% python3 -q
>>> import numpy as np
>>> np.set_printoptions(precision=4, suppress=True, linewidth=100, floatmode="fixed")
>>> def rd(a):
...     return np.round(a, 4) + 0
... 
>>> J = np.load("sample18.npy")
>>> print(J)
[[-3.0000  1.0000]
 [ 0.0000 -3.0000]]
>>> W1 = np.array([[5, 6, -6, 1, -4, -9], [5, 2, -1, 5, -8, -4]])
>>> c = np.array([3, -5, -5, -1, -5, 5])
>>> act = np.maximum(J @ W1 + c, 0)
>>> print(act)
[[ 0.0000  0.0000 12.0000  1.0000  0.0000 28.0000]
 [ 0.0000  0.0000  0.0000  0.0000 19.0000 17.0000]]
>>> basis = np.array([[-2, -3], [-3, 3], [3, 2], [0, -1], [-3, 2], [2, 2]])
>>> print(act @ basis)
[[ 92.0000  79.0000]
 [-23.0000  72.0000]]
>>> print(W1 @ basis)
[[-52 -36]
 [ -3 -40]]
>>> M = np.load("mat.npy")
>>> print(M)
[[-0.7259 -0.2355  0.9699  0.4542]
 [-0.2821  0.1293  0.1391  0.2821]
 [-0.5581 -0.3540  0.9603  0.1974]
 [ 0.0997  0.3627 -0.8076  0.1781]
 [-0.2913 -0.6044  0.9780 -0.2449]
 [-0.5080  0.7779 -0.9379  0.7932]
 [-0.9316 -0.4219  0.9991  0.7064]
 [ 0.7306 -0.5980  0.2355 -0.8041]
 [-0.6044  0.3969  0.0699  0.6469]
 [-0.9517  0.7114  0.6291  0.9554]
 [-0.2449 -0.4699  0.9341 -0.1586]
 [-0.9033  0.8591 -0.6911  0.9562]
 [ 0.0100 -0.0500  0.1096 -0.0400]
 [ 0.5080 -0.5370  0.5441 -0.6584]
 [-0.9748 -0.0997  0.9989  0.8996]
 [-0.8617 -0.0997  0.9820  0.6911]
 [-0.2070 -0.2636  0.7699 -0.0300]
 [-0.6805  0.1877  0.6963  0.6107]
 [-0.8810 -0.1391  0.9886  0.7064]
 [-0.1974  0.1194  0.0200  0.2165]
 [-0.3799  0.2355  0.0400  0.4136]
 [-0.0898  0.4219 -0.7574  0.3452]
 [-0.3004  0.2260 -0.0798  0.3540]
 [ 0.0699 -0.3364  0.6469 -0.2729]]
>>> lab = M[:, 0] > np.median(M[:, 0])
>>> u = M[lab].mean(axis=0) - M[~lab].mean(axis=0)
>>> print((((M - M.mean(axis=0)) @ u > 0) == lab).mean())
1.0
>>> print(rd(u))
[ 0.7305 -0.2849 -0.2477 -0.7387]
>>> print(lab.astype(int))
[0 1 0 1 1 0 0 1 0 0 1 0 1 1 0 0 1 0 0 1 0 1 1 1]
>>> print(((M - M.mean(axis=0)) @ u > 0).astype(int))
[0 1 0 1 1 0 0 1 0 0 1 0 1 1 0 0 1 0 0 1 0 1 1 1]
>>> cen = M - M.mean(axis=0)
>>> vecs = np.linalg.svd(cen)[2][:2]
>>> out = cen - cen @ vecs.T @ vecs
>>> print(rd((cen @ vecs.T).std(axis=0)))
[0.7404 0.6620]
>>> print(rd(np.linalg.norm(out) / np.linalg.norm(cen)))
0.1355
>>> print(rd(np.diag(vecs.T @ vecs)))
[0.4451 0.3094 0.7783 0.4672]
>>> rng = np.random.default_rng(56)
>>> out = M + rng.integers(-2, 3, (24, 2)) @ rng.integers(-2, 3, (2, 4))
>>> print(rd(out))
[[-3.7259 -1.2355  2.9699  0.4542]
 [-0.2821 -0.8707  2.1391 -2.7179]
 [ 1.4419  1.6460 -3.0397  4.1974]
 [ 1.0997  1.3627 -2.8076  2.1781]
 [-4.2913 -2.6044  4.9780 -2.2449]
 [-1.5080 -0.2221  1.0621 -1.2068]
 [-1.9316 -0.4219  0.9991  1.7064]
 [-2.2694 -2.5980  4.2355 -3.8041]
 [ 3.3956  2.3969 -3.9301  2.6469]
 [ 2.0483  1.7114 -1.3709  0.9554]
 [-2.2449 -2.4699  4.9341 -4.1586]
 [-2.9033 -0.1409  1.3089 -0.0438]
 [ 0.0100  0.9500 -1.8904  2.9600]
 [ 2.5080 -0.5370  0.5441 -2.6584]
 [-4.9748 -1.0997  2.9989  1.8996]
 [ 1.1383  1.9003 -3.0180  4.6911]
 [-1.2070 -1.2636  2.7699 -2.0300]
 [ 1.3195  0.1877  0.6963 -1.3893]
 [ 0.1190 -0.1391  0.9886 -0.2936]
 [-3.1974 -0.8806  2.0200  0.2165]
 [-1.3799 -0.7645  2.0400 -1.5864]
 [ 1.9102  1.4219 -2.7574  1.3452]
 [ 3.6996  2.2260 -4.0798  2.3540]
 [ 3.0699  0.6636 -1.3531 -0.2729]]
>>> print(rd(np.linalg.svd(out - M, compute_uv=False)))
[19.7666  8.5606  0.0000  0.0000]
>>> print(np.abs(out - M).sum(axis=1))
[ 6.0000  6.0000 12.0000  6.0000 12.0000  6.0000  2.0000 12.0000 12.0000  6.0000 12.0000  6.0000
  6.0000  4.0000  8.0000 12.0000  6.0000  4.0000  2.0000  6.0000  6.0000  6.0000 12.0000  6.0000]
>>> feats = np.load("layer1.npy")
>>> print(feats)
[[ 8  9  1  4]
 [10 11  3  6]
 [10 11  3  6]]
>>> # rows 1 and 2 are equal
>>> left, sig, Vh = np.linalg.svd(feats)
>>> vecs = Vh[:(sig > 1e-8).sum()]
>>> x = feats[1] + -2 * feats[2] + rng.integers(2) * np.eye(4)[3]
>>> print(x)
[-10.0000 -11.0000  -3.0000  -5.0000]
>>> print(rd(vecs.T @ vecs))
[[ 0.4024  0.4634 -0.0244  0.1585]
 [ 0.4634  0.5488 -0.1341  0.1220]
 [-0.0244 -0.1341  0.7439  0.4146]
 [ 0.1585  0.1220  0.4146  0.3049]]
>>> print(np.allclose(vecs.T @ vecs @ x, x))
False
>>> left, sig, Vh = np.linalg.svd(feats)
>>> print(np.argmax(sig[:-1] / (sig[1:] + 1e-6)) + 1)
2
>>> print(rd(sig))
[26.3079  1.3768  0.0000]
>>> out = left[:, :2] @ np.diag(sig[:2]) @ Vh[:2]
>>> print(rd(np.linalg.norm(feats - out, 2)), rd(sig[2]))
0.0 0.0
>>> print(rd(np.linalg.norm(feats - out) / np.linalg.norm(feats)))
0.0
>>> data = np.loadtxt("a.csv", delimiter=",")
>>> print(data)
[[0.0000 0.0000 1.0000]
 [0.0000 0.0000 0.0000]
 [1.0000 0.0000 0.0000]]
>>> # splits into 2 blocks
>>> print(data.T @ data)
[[1.0000 0.0000 0.0000]
 [0.0000 0.0000 0.0000]
 [0.0000 0.0000 1.0000]]
>>> print(data[:, 2] @ data[:, 1])
0.0
>>> print(rd(np.linalg.norm(data, axis=0)))
[1.0000 0.0000 1.0000]
>>> print(rd(np.linalg.det(data)))
0.0
>>> print((np.linalg.matrix_power((data != 0) + (data.T != 0) + np.eye(3), 3) > 0).astype(int))
[[1 0 1]
 [0 1 0]
 [1 0 1]]
>>> print(rd(np.sort(np.linalg.eigvals(data).real)))
[-1.0000  0.0000  1.0000]
>>> print((data != 0).astype(int))
[[0 0 1]
 [0 0 0]
 [1 0 0]]
>>> print(rd(np.linalg.norm(data, 1)), rd(np.linalg.norm(data, np.inf)))
1.0 1.0
>>> print(np.linalg.norm(data, axis=1).argmax())
0
>>> print(rd(np.linalg.norm(data[1], 1)), rd(np.linalg.norm(data[1], np.inf)))
0.0 0.0
>>> print(rd(np.linalg.norm(data, "nuc")))
2.0
>>> print(rd(np.linalg.norm(data) ** 2 / np.linalg.norm(data, 2) ** 2))
2.0
>>> print(data[1] @ data[0])
0.0
>>> print(rd(np.linalg.norm(data, axis=0)))
[1.0000 0.0000 1.0000]
>>> print(np.allclose(data[:-1].T @ np.linalg.lstsq(data[:-1].T, data[-1])[0], data[-1]))
False
>>> try:
...     np.linalg.inv(data)
... except np.linalg.LinAlgError as e:
...     print(e)
... 
Singular matrix
>>> print(np.abs(np.diag(np.linalg.qr(data)[1])) > 1e-9)
[ True False  True]
>>> print(np.unique(data.round(6), axis=0).shape)
(3, 3)
>>> rk = np.linalg.matrix_rank(data)
>>> print(rk)
2
>>> N = np.linalg.svd(data)[2][rk:].T
>>> print(N.shape)
(3, 1)
>>> print([int(np.linalg.matrix_rank(data[:i])) for i in range(1, len(data) + 1)])
[1, 1, 2]
>>> print(N @ N.T)
[[0.0000 0.0000 0.0000]
 [0.0000 1.0000 0.0000]
 [0.0000 0.0000 0.0000]]
>>> W0 = np.loadtxt("dump.csv", delimiter=",")
>>> print(W0)
[[ 0.0000  0.8000  0.9000 -1.0000]
 [ 1.5000  0.0000 -0.6000 -0.3000]
 [-0.8000 -0.5000 -1.1000  1.7000]
 [ 0.7000 -0.2000 -1.0000  1.3000]
 [-0.4000 -0.9000  0.7000 -0.7000]
 [-0.8000  2.3000  1.2000  0.8000]
 [ 1.2000  1.2000 -1.6000 -0.9000]
 [ 1.0000 -0.3000 -1.1000  0.0000]
 [-0.3000  1.2000  0.1000  0.6000]
 [-0.2000  1.4000 -1.6000 -2.1000]
 [ 1.7000  1.9000 -1.2000 -0.1000]
 [-0.5000  0.8000  0.3000  1.0000]
 [-1.0000  0.9000  0.5000  0.1000]
 [-1.0000 -1.4000  0.7000 -2.3000]
 [-0.1000  0.7000 -1.0000 -0.9000]
 [ 0.3000  0.5000  0.8000  0.5000]
 [-1.3000  1.8000 -0.1000 -1.5000]
 [ 1.5000 -4.8000 -5.4000 -1.5000]
 [-1.7000  1.8000  0.8000  0.4000]
 [-0.9000 -1.0000 -1.8000 -2.3000]
 [-0.7000 -0.8000 -1.3000 -0.7000]
 [ 2.0000 -0.2000  0.2000  0.6000]
 [ 0.1000 -1.4000  1.8000  0.5000]
 [ 0.3000  0.4000  0.6000  0.6000]
 [ 0.9000  1.4000 -2.1000  1.8000]
 [-0.5000 -1.5000  0.7000 -0.6000]
 [-1.7000  0.6000 -0.2000  1.0000]
 [ 1.1000 -0.3000  0.7000  1.4000]]
>>> P = W0 @ np.linalg.solve(W0.T @ W0, W0.T)
>>> print(rd(np.linalg.eigvalsh(P)))
[0.0000 0.0000 0.0000 0.0000 0.0000 0.0000 0.0000 0.0000 0.0000 0.0000 0.0000 0.0000 0.0000 0.0000
 0.0000 0.0000 0.0000 0.0000 0.0000 0.0000 0.0000 0.0000 0.0000 0.0000 1.0000 1.0000 1.0000 1.0000]
>>> print(np.allclose(P @ P, P))
True
>>> x = np.array([2, 4, -7, 5])
>>> target = W0 @ x
>>> print(rd(np.linalg.pinv(W0) @ W0))
[[1.0000 0.0000 0.0000 0.0000]
 [0.0000 1.0000 0.0000 0.0000]
 [0.0000 0.0000 1.0000 0.0000]
 [0.0000 0.0000 0.0000 1.0000]]
>>> try:
...     np.linalg.solve(W0, target)
... except np.linalg.LinAlgError as e:
...     print("failed:", e)
... 
failed: Last 2 dimensions of the array must be square
>>> print(rd(np.linalg.solve(W0.T @ W0, W0.T @ target)))
[ 2.0000  4.0000 -7.0000  5.0000]
>>> target = target + 0.05 * rng.normal(size=28)
>>> print(rd(target))
[ -8.0511   5.7184  12.6087  14.1267 -12.7546   3.2494  13.8597   8.4860   6.5374   5.9066  18.8990
   5.1478  -1.4043 -23.9683   5.0424  -0.4136  -2.2296  14.0824   0.3217  -4.6281   1.0245   4.7802
 -15.5229   0.9206  31.0643 -15.0357   5.4199   3.1078]
>>> c, *_ = np.linalg.lstsq(W0, target)
>>> print(rd(np.linalg.norm(target - W0 @ c)))
0.2567
>>> print(c.round())
[ 2.0000  4.0000 -7.0000  5.0000]
>>> print(rd(W0.T @ (target - W0 @ c)))
[0.0000 0.0000 0.0000 0.0000]
>>> print(rd(c))
[ 1.9853  4.0057 -7.0018  5.0014]
>>> lab = rng.permutation(4)
>>> out = M[:, lab] * rng.choice([-1, 1], 4)
>>> print(out)
[[ 0.7259  0.4542 -0.2355  0.9699]
 [ 0.2821  0.2821  0.1293  0.1391]
 [ 0.5581  0.1974 -0.3540  0.9603]
 [-0.0997  0.1781  0.3627 -0.8076]
 [ 0.2913 -0.2449 -0.6044  0.9780]
 [ 0.5080  0.7932  0.7779 -0.9379]
 [ 0.9316  0.7064 -0.4219  0.9991]
 [-0.7306 -0.8041 -0.5980  0.2355]
 [ 0.6044  0.6469  0.3969  0.0699]
 [ 0.9517  0.9554  0.7114  0.6291]
 [ 0.2449 -0.1586 -0.4699  0.9341]
 [ 0.9033  0.9562  0.8591 -0.6911]
 [-0.0100 -0.0400 -0.0500  0.1096]
 [-0.5080 -0.6584 -0.5370  0.5441]
 [ 0.9748  0.8996 -0.0997  0.9989]
 [ 0.8617  0.6911 -0.0997  0.9820]
 [ 0.2070 -0.0300 -0.2636  0.7699]
 [ 0.6805  0.6107  0.1877  0.6963]
 [ 0.8810  0.7064 -0.1391  0.9886]
 [ 0.1974  0.2165  0.1194  0.0200]
 [ 0.3799  0.4136  0.2355  0.0400]
 [ 0.0898  0.3452  0.4219 -0.7574]
 [ 0.3004  0.3540  0.2260 -0.0798]
 [-0.0699 -0.2729 -0.3364  0.6469]]
>>> left, _, Vh = np.linalg.svd(M.T @ out)
>>> print(lab)
[0 3 1 2]
>>> X = np.load("case5.npy")
>>> print(X)
[[0.5000 0.0000 0.0000 0.5000]
 [0.0000 1.0000 0.0000 0.0000]
 [0.2500 0.0000 0.5000 0.2500]
 [0.0000 0.0000 0.3333 0.6667]]
>>> # rows sum to 1
>>> u = np.array([-1, -3, 5, 5])
>>> out = X + np.outer(u, np.eye(4)[3])
>>> print(out)
[[ 0.5000  0.0000  0.0000 -0.5000]
 [ 0.0000  1.0000  0.0000 -3.0000]
 [ 0.2500  0.0000  0.5000  5.2500]
 [ 0.0000  0.0000  0.3333  5.6667]]
